In [1]: import numpy as np

In [2]: import numpy.linalg as la

In [3]: np.set_printoptions(suppress=True, linewidth=100)

In [4]: rnd = lambda a: np.round(a, 3) + 0

In [5]: K = np.load("dump.npy")

In [6]: K
Out[6]: 
array([[ 2, -2,  0,  0,  0,  0],
       [ 1, -3,  0,  0,  0,  0],
       [ 2,  2,  0,  0,  0,  0],
       [ 0,  0,  2, -2,  0,  0],
       [ 0,  0,  1, -3,  0,  0],
       [ 0,  0,  2,  2,  0,  0],
       [ 0,  0,  0,  0,  2, -2],
       [ 0,  0,  0,  0,  1, -3],
       [ 0,  0,  0,  0,  2,  2]])

In [7]: proj = K @ la.solve(K.T @ K, K.T)

In [8]: la.matrix_rank(np.eye(9) - proj)
Out[8]: np.int64(3)

In [9]: proj @ K[:, 1]
Out[9]: array([-2., -3.,  2.,  0.,  0.,  0.,  0.,  0.,  0.])

In [10]: np.trace(proj)
Out[10]: np.float64(6.0)

In [11]: u, g = K[2], K[0]

In [12]: u @ u
Out[12]: np.int64(8)

In [13]: pr = (u @ g) / (u @ u) * u

In [14]: rnd(la.norm(u + g) ** 2 + la.norm(u - g) ** 2)
Out[14]: np.float64(32.0)

In [15]: g - pr
Out[15]: array([ 2., -2.,  0.,  0.,  0.,  0.])

In [16]: pr
Out[16]: array([0., 0., 0., 0., 0., 0.])

In [17]: (g - pr) @ u
Out[17]: np.float64(0.0)

In [18]: Y = np.c_[K[:, :3] @ np.array([[2, 1, 1], [2, 1, 0], [0, 2, 0]]), np.array([3, 3, -1, 4, -4, 4, -4, -4, -1])]

In [19]: Y
Out[19]: 
array([[ 0,  0,  2,  3],
       [-4, -2,  1,  3],
       [ 8,  4,  2, -1],
       [ 0,  4,  0,  4],
       [ 0,  2,  0, -4],
       [ 0,  4,  0,  4],
       [ 0,  0,  0, -4],
       [ 0,  0,  0, -4],
       [ 0,  0,  0, -1]])

In [20]: la.matrix_rank(Y)
Out[20]: np.int64(4)

In [21]: rnd(la.norm(la.qr(K)[0].T @ Y, axis=0) ** 2 / ((Y ** 2).sum(axis=0) + 1e-12))
Out[21]: array([1.   , 1.   , 1.   , 0.838])

In [22]: rnd(la.lstsq(K, Y[:, 0])[0])
Out[22]: array([2., 2., 0., 0., 0., 0.])

In [23]: t3 = np.stack([Y, 4 * Y, Y[::-1]])

In [24]: rnd(la.norm(t3, axis=(1, 2)))
Out[24]: array([15.652, 62.61 , 15.652])

In [25]: la.matrix_rank(t3.reshape(3, -1))
Out[25]: np.int64(2)

In [26]: la.matrix_rank(t3)
Out[26]: array([4, 4, 4])

In [27]: t3.shape
Out[27]: (3, 9, 4)

In [28]: np.einsum("bij,cij->bc", t3, t3)
Out[28]: 
array([[ 245,  980,   62],
       [ 980, 3920,  248],
       [  62,  248,  245]])

In [29]: W = np.array([[-7, -3, 1, -3, 3, 2],
    ...:     [4, -5, -6, -6, 6, -7],
    ...:     [-6, 4, 1, -4, 3, 3],
    ...:     [-7, 9, 8, -5, 8, 7],
    ...:     [9, -5, 8, -4, -2, -6],
    ...:     [-7, -4, -8, 6, 7, -9]])

In [30]: c = np.array([1, -5, 3, -5, 3, 5])

In [31]: act = np.maximum(K @ W + c, 0)

In [32]: la.matrix_rank(act)
Out[32]: np.int64(6)

In [33]: basis = np.array([[4, 0], [1, 2], [3, 3], [2, 2], [5, 4], [2, 2]])

In [34]: act @ basis
Out[34]: 
array([[ 99,  99],
       [149, 156],
       [105,  84],
       [ 12,   0],
       [ 76,  12],
       [259, 255],
       [259, 127],
       [283, 161],
       [ 94,  61]])

In [35]: (act @ basis).round(6).argmax(axis=1)
Out[35]: array([0, 1, 0, 0, 0, 0, 0, 0, 0])
